$ python3 -q
>>> import numpy as np
>>> np.set_printoptions(precision=4, suppress=True, linewidth=100)
>>> M = np.array([[3.0, 1.0, 0.0, 0.0],
...     [0.0, 3.0, 1.0, 0.0],
...     [0.0, 0.0, 3.0, 1.0],
...     [0.0, 0.0, 0.0, 3.0]])
>>> M
array([[3., 1., 0., 0.],
       [0., 3., 1., 0.],
       [0., 0., 3., 1.],
       [0., 0., 0., 3.]])
>>> M.ravel(order="F")
array([3., 0., 0., 0., 1., 3., 0., 0., 0., 1., 3., 0., 0., 0., 1., 3.])
>>> M.reshape(2, -1)
array([[3., 1., 0., 0., 0., 3., 1., 0.],
       [0., 0., 3., 1., 0., 0., 0., 3.]])
>>> T = M.reshape(4, 2, -1)
>>> T.shape
(4, 2, 2)
>>> T[:, 0]
array([[3., 1.],
       [0., 3.],
       [0., 0.],
       [0., 0.]])
>>> np.einsum("ihd,ihd->ih", T, T)
array([[10.,  0.],
       [ 9.,  1.],
       [ 0., 10.],
       [ 0.,  9.]])
>>> np.swapaxes(T, 1, 2)[3]
array([[0., 0.],
       [0., 3.]])
>>> rng = np.random.default_rng(37)
>>> labels = rng.permutation(4)
>>> labels
array([1, 0, 2, 3])
>>> Y = M[labels][:, labels]
>>> np.trace(Y)
np.float64(12.0)
>>> np.allclose(Y, M)
False
>>> np.diag(Y)
array([3., 3., 3., 3.])
>>> np.sort(np.abs(np.linalg.eigvals(Y)))
array([3., 3., 3., 3.])
>>> evals, evecs = np.linalg.eig(M)
>>> print(np.sort(np.linalg.eigvals(M.T)))
[3. 3. 3. 3.]
>>> evals
array([3., 3., 3., 3.])
>>> Q = M.astype(float).copy()
>>> for j in range(4):
...     Q[:, j] -= Q[:, :j] @ (Q[:, :j].T @ Q[:, j])
...     Q[:, j] /= np.linalg.norm(Q[:, j])
... 
>>> Q
array([[1., 0., 0., 0.],
       [0., 1., 0., 0.],
       [0., 0., 1., 0.],
       [0., 0., 0., 1.]])
>>> Q.T @ Q
array([[1., 0., 0., 0.],
       [0., 1., 0., 0.],
       [0., 0., 1., 0.],
       [0., 0., 0., 1.]])
>>> data = np.load("x.npy")
>>> print(data)
[[ 14.6532   5.8266 -14.5376]
 [  2.1294  -0.4353   2.1608]
 [ -1.1736  -2.0868   6.5647]
 [  7.4009   2.2005  -4.8679]
 [  4.8677   0.9338  -1.4903]
 [  6.6656   1.8328  -3.8874]
 [  5.7431   1.3715  -2.6575]
 [  5.2915   1.1458  -2.0554]
 [  9.809    3.4045  -8.0787]
 [ -4.2124  -3.6062  10.6165]
 [ -3.9087  -3.4544  10.2116]
 [  9.8083   3.4041  -8.0777]
 [ -3.536   -3.268    9.7147]
 [  1.1369  -0.9316   3.4841]
 [ -3.5967  -3.2983   9.7956]
 [  2.5015  -0.2493   1.6647]
 [  2.4804  -0.2598   1.6928]
 [  0.1681  -1.416    4.7759]]
>>> d = np.linalg.norm(data[:, None] - data[None], axis=-1)
>>> np.linalg.matrix_rank(d ** 2)
np.int64(3)
>>> d.mean(axis=1).argmax()
np.int64(0)
>>> np.unravel_index(d.round(6).argmax(), d.shape)
(np.int64(0), np.int64(9))
>>> d.shape
(18, 18)
>>> (d + 1e9 * np.eye(18)).round(6).argmin(axis=1)
array([ 8, 16, 17,  5,  7,  3,  7,  4, 11, 10,  9,  8, 14, 17, 12, 16, 15, 13])
>>> d[:5, :5]
array([[ 0.    , 21.792 , 27.5393, 12.6193, 17.0272],
       [21.792 ,  0.    ,  5.7473,  9.1727,  4.7647],
       [27.5393,  5.7473,  0.    , 14.9201, 10.5121],
       [12.6193,  9.1727, 14.9201,  0.    ,  4.408 ],
       [17.0272,  4.7647, 10.5121,  4.408 ,  0.    ]])
>>> Y = np.array([[4], [4]])
>>> F = np.block([[np.zeros((2, 2)), Y], [Y.T, np.zeros((1, 1))]])
>>> F
array([[0., 0., 4.],
       [0., 0., 4.],
       [4., 4., 0.]])
>>> [round(float(np.linalg.det(F[:i, :i])), 2) + 0 for i in range(1, 4)]
[0.0, 0.0, 0.0]
>>> np.all(np.linalg.eigvalsh(F) > 0)
np.False_
>>> theta = np.radians(135)
>>> r_ = np.eye(3)
>>> r_[1, 1] = r_[2, 2] = np.cos(theta)
>>> r_[1, 2], r_[2, 1] = -np.sin(theta), np.sin(theta)
>>> r_
array([[ 1.    ,  0.    ,  0.    ],
       [ 0.    , -0.7071, -0.7071],
       [ 0.    ,  0.7071, -0.7071]])
>>> Y = F @ r_.T
>>> print(np.allclose(F @ F.T, Y @ Y.T))
True
>>> print(Y)
[[ 0.     -2.8284 -2.8284]
 [ 0.     -2.8284 -2.8284]
 [ 4.     -2.8284  2.8284]]
>>> np.linalg.svd(F, compute_uv=False), np.round(np.linalg.svd(Y, compute_uv=False), 4) + 0
(array([5.6569, 5.6569, 0.    ]), array([5.6569, 5.6569, 0.    ]))
>>> round(np.linalg.det(r_), 4), np.round(np.trace(r_), 4)
(np.float64(1.0), np.float64(-0.4142))
>>> Uu, s, vt = np.linalg.svd(F)
>>> print(s)
[ 5.6569  5.6569 -0.    ]
>>> print(np.argmax(s[:-1] / (s[1:] + 1e-6)) + 1)
2
>>> Y = Uu[:, :2] @ np.diag(s[:2]) @ vt[:2]
>>> round(np.linalg.norm(F - Y) / np.linalg.norm(F), 4)
np.float64(0.0)
>>> np.abs(F - Y).max()
np.float64(0.0)
>>> arr = np.loadtxt("arr.csv", delimiter=",")
>>> print(arr)
[[ 1.  1. -1.]
 [ 2.  3.  0.]
 [ 2.  1.  2.]]
>>> np.einsum("ii->", arr)
np.float64(6.0)
>>> np.kron(np.eye(2, dtype=int), arr)
array([[ 1.,  1., -1.,  0.,  0., -0.],
       [ 2.,  3.,  0.,  0.,  0.,  0.],
       [ 2.,  1.,  2.,  0.,  0.,  0.],
       [ 0.,  0., -0.,  1.,  1., -1.],
       [ 0.,  0.,  0.,  2.,  3.,  0.],
       [ 0.,  0.,  0.,  2.,  1.,  2.]])
>>> evals, evecs = np.linalg.eig(arr)
>>> evals
array([1., 3., 2.])
>>> np.sort(np.linalg.eigvals(np.linalg.inv(arr)))
array([0.3333, 0.5   , 1.    ])
>>> np.sort(np.linalg.eigvals(arr.T))
array([1., 2., 3.])
>>> Q = arr.astype(float).copy()
>>> for j in range(3):
...     Q[:, j] -= Q[:, :j] @ (Q[:, :j].T @ Q[:, j])
...     Q[:, j] /= np.linalg.norm(Q[:, j])
... 
>>> Q.round(4) + 0
array([[ 0.3333,  0.    , -0.9428],
       [ 0.6667,  0.7071,  0.2357],
       [ 0.6667, -0.7071,  0.2357]])
>>> Y = arr / np.sqrt((arr ** 2).mean(axis=1, keepdims=True))
>>> arr - arr.mean(axis=1, keepdims=True)
array([[ 0.6667,  0.6667, -1.3333],
       [ 0.3333,  1.3333, -1.6667],
       [ 0.3333, -0.6667,  0.3333]])
>>> Y[0]
array([ 1.,  1., -1.])
>>> print(np.linalg.matrix_rank(arr - arr.mean(axis=1, keepdims=True)))
2
>>> vec = np.array([2, -4, -8])
>>> arr @ np.eye(3)[0]
array([1., 2., 2.])
>>> arr @ (2 * vec)
array([ 12., -16., -32.])
>>> W0 = np.load("mat.npy")
>>> print(W0)
[[2.1924 2.9156 3.101 ]
 [1.8942 3.7957 5.1364]
 [2.2424 2.0537 6.4342]
 [2.198  3.5943 6.6023]
 [1.4163 3.9598 6.6747]
 [3.8694 2.7616 4.9805]
 [0.4444 1.4668 6.364 ]
 [2.037  4.805  6.607 ]
 [2.5521 2.4008 5.8648]
 [2.5592 4.9068 5.7148]
 [3.239  3.3859 7.943 ]
 [3.4357 3.2839 5.9897]
 [3.2252 3.2991 6.8444]
 [2.9643 2.9113 5.0698]
 [3.2423 2.3707 6.1903]
 [1.5892 3.1741 6.9   ]
 [3.1648 2.3598 6.1004]
 [1.8    2.9486 6.3933]
 [1.4159 2.865  7.5059]
 [3.608  2.9296 7.5615]
 [1.7131 3.5291 5.3767]
 [1.9174 3.5256 5.6036]
 [2.8391 2.0635 7.1917]
 [2.276  2.4495 7.7167]
 [2.0508 3.0985 6.3509]
 [3.7531 3.2537 5.0734]]
>>> def softmax(z):
...     e = np.exp(z - z.max(axis=-1, keepdims=True))
...     return e / e.sum(axis=-1, keepdims=True)
... 
>>> print(np.round(softmax(10 * W0[9]), 4) + 0)
[0.     0.0003 0.9997]
>>> scores = W0 @ W0.T / np.sqrt(3)
>>> softmax(scores)[9] @ W0
array([3.1378, 3.476 , 7.7221])
>>> feats = np.load("case15.npy")
>>> print(feats)
[[-1  0  0  0]
 [-3  3  0  0]
 [-1  3 -2  0]
 [-3 -1  1  2]]
>>> hat = np.triu(np.array([[-2, -3, 2, 2], [-2, 1, 2, 2], [2, 1, 1, 1], [-1, -1, 0, 0]]), 1) + np.eye(4)
>>> Y = hat @ feats @ np.linalg.inv(hat)
>>> print(round(float(np.linalg.det(Y)), 4))
12.0
>>> J = np.load("block3.npy")
>>> J
array([[-0.9333, -0.2999, -0.1972],
       [ 0.2872, -0.9535,  0.091 ],
       [-0.2154,  0.0283,  0.9761]])
>>> (J - J.T) / 2
array([[ 0.    , -0.2936,  0.0091],
       [ 0.2936,  0.    ,  0.0314],
       [-0.0091, -0.0314,  0.    ]])
>>> np.allclose(J @ J.T, J.T @ J)
True
>>> np.allclose(J, J.T)
False
>>> round(np.trace(J), 4)
np.float64(-0.9108)
>>> J @ J
array([[ 0.8275,  0.5604, -0.0357],
       [-0.5615,  0.8257, -0.0546],
       [-0.0011,  0.0652,  0.9979]])
>>> round(np.linalg.det(J), 4)
np.float64(1.0)
>>> vec = np.array([-2, 0, 0])
>>> np.abs(np.linalg.eigvals(J))
array([1., 1., 1.])
>>> np.round(J.T @ (J @ vec), 4) + 0
array([-2.,  0.,  0.])
>>> 3 - np.linalg.matrix_rank(J - np.eye(3), tol=1e-8)
np.int64(1)
>>> np.sort(np.abs(np.degrees(np.angle(np.linalg.eigvals(J)))))
array([  0.    , 162.8204, 162.8204])
>>> np.linalg.inv(J)
array([[-0.9333,  0.2872, -0.2154],
       [-0.2999, -0.9535,  0.0283],
       [-0.1972,  0.091 ,  0.9761]])
>>> np.round(np.linalg.det(F), 4)
np.float64(0.0)
>>> np.allclose(F, F.T)
True
>>> F @ F
array([[16., 16.,  0.],
       [16., 16.,  0.],
       [ 0.,  0., 32.]])
>>> np.trace(F)
np.float64(0.0)
>>> f = np.array([2, 0, 2])
>>> Y = J + np.outer(f, np.eye(3)[2])
>>> np.linalg.matrix_rank(np.linalg.inv(Y) - np.linalg.inv(J), tol=1e-8)
np.int64(1)
>>> Y
array([[-0.9333, -0.2999,  1.8028],
       [ 0.2872, -0.9535,  0.091 ],
       [-0.2154,  0.0283,  2.9761]])
>>> f, r1 = J[2], J[1]
>>> f @ f
np.float64(1.0)
>>> round(float(f @ r1), 4)
-0.0
>>> pr = (f @ r1) / (f @ f) * f
>>> np.round((r1 - pr) @ f, 4)
np.float64(0.0)
>>> round(np.linalg.norm(f + r1) ** 2 + np.linalg.norm(f - r1) ** 2, 4)
np.float64(4.0)
>>> np.linalg.matrix_rank(np.outer(f, r1))
np.int64(1)
>>> pr.round(4) + 0
array([0., 0., 0.])
>>> Y = np.array([[-7]])
>>> cent = np.array([[-2, -1], [-3, 2]])
>>> K = np.block([[Y, np.array([[-2, 2]])], [np.zeros((2, 1)), cent]])
>>> print(K)
[[-7. -2.  2.]
 [ 0. -2. -1.]
 [ 0. -3.  2.]]
>>> vec = np.array([2, -1, 0])
>>> target = K @ vec
>>> coef, lr = np.zeros(3), 1 / np.linalg.norm(K, 2) ** 2
>>> for i in range(6):
...     coef -= lr * K.T @ (K @ coef - target)
...     if i % 2 == 0: print(i, round(np.linalg.norm(K @ coef - target), 4))
... 
0 4.8082
2 3.0038
4 1.8766
>>> round(float(np.linalg.cond(K)), 4)
4.268
>>> coef
array([ 1.8213, -0.6314, -0.0965])
